% ipython --no-banner

In [1]: import numpy as np

In [2]: from numpy import linalg as LA

In [3]: np.set_printoptions(precision=2, suppress=True, linewidth=200)

In [4]: M = np.array([[-1, 1, -3, 1], [-2, -2, -3, 1], [2, -1, 1, -1], [3, 1, -2, -1]])

In [5]: M
Out[5]: 
array([[-1,  1, -3,  1],
       [-2, -2, -3,  1],
       [ 2, -1,  1, -1],
       [ 3,  1, -2, -1]])

In [6]: round(float(LA.det(M)), 2)
Out[6]: 7.0

In [7]: np.allclose(M, M.T)
Out[7]: False

In [8]: round(np.abs(LA.eigvals(M)).max(), 2)
Out[8]: np.float64(2.81)

In [9]: LA.matrix_power(M, 3)
Out[9]: 
array([[ -2,   1,   0,   0],
       [ -7, -18, -16,   4],
       [  0,  -4,  -5,   0],
       [  5,   3,   4,  -5]])

In [10]: np.allclose(M @ M.T, M.T @ M)
Out[10]: False

In [11]: (M + M.T) / 2
Out[11]: 
array([[-1. , -0.5, -0.5,  2. ],
       [-0.5, -2. , -2. ,  1. ],
       [-0.5, -2. ,  1. , -1.5],
       [ 2. ,  1. , -1.5, -1. ]])

In [12]: M.inv()
Traceback (most recent call last):
  Cell In[12], line 1
    M.inv()
AttributeError: 'numpy.ndarray' object has no attribute 'inv'


In [13]: np.sort(np.abs(LA.eigvals(M)))
Out[13]: array([1.26, 1.26, 1.56, 2.81])

In [14]: W0 = np.load("case1.npy")

In [15]: W0
Out[15]: 
array([[-1.37,  2.28,  2.57],
       [ 1.22, -4.46, -4.47],
       [ 1.49, -4.56, -4.65],
       [-0.24, -0.11,  0.82],
       [-1.5 ,  3.76,  3.79],
       [-1.  ,  3.73,  4.22],
       [-1.77,  5.56,  5.78],
       [ 1.03, -1.74, -2.62],
       [ 0.81, -2.56, -2.06],
       [-0.52,  1.44,  2.17],
       [ 0.58, -1.07, -1.26],
       [ 0.2 , -1.37, -1.17],
       [-1.21,  4.72,  4.53]])

In [16]: Uu, sig = LA.svd(W0)
Traceback (most recent call last):
  Cell In[16], line 1
    Uu, sig = LA.svd(W0)
ValueError: too many values to unpack (expected 2)


In [17]: Uu, sig, vt = LA.svd(W0, full_matrices=False)

In [18]: np.round(Uu.T @ W0 @ vt.T, 2) + 0
Out[18]: 
array([[17.59,  0.  ,  0.  ],
       [ 0.  ,  1.23,  0.  ],
       [ 0.  ,  0.  ,  0.8 ]])

In [19]: Uu.shape, sig.shape, vt.shape
Out[19]: ((13, 3), (3,), (3, 3))

In [20]: np.round(np.sqrt((sig ** 2).sum()), 2), round(LA.norm(W0), 2)
Out[20]: (np.float64(17.65), np.float64(17.65))

In [21]: print(np.abs(vt[0]))
[0.22 0.68 0.7 ]

In [22]: C = W0[[3, 11]].astype(float)

In [23]: for _ in range(4):
    ...:     labels = LA.norm(W0[:, None] - C, axis=-1).argmin(axis=1)
    ...:     C = np.array([W0[labels == j].mean(axis=0) for j in range(2)])
    ...: 

In [24]: labels
Out[24]: array([0, 1, 1, 0, 0, 0, 0, 1, 1, 0, 1, 1, 0])

In [25]: C[1] - C[0]
Out[25]: array([ 1.98, -5.68, -6.12])

In [26]: print(np.bincount(labels))
[7 6]
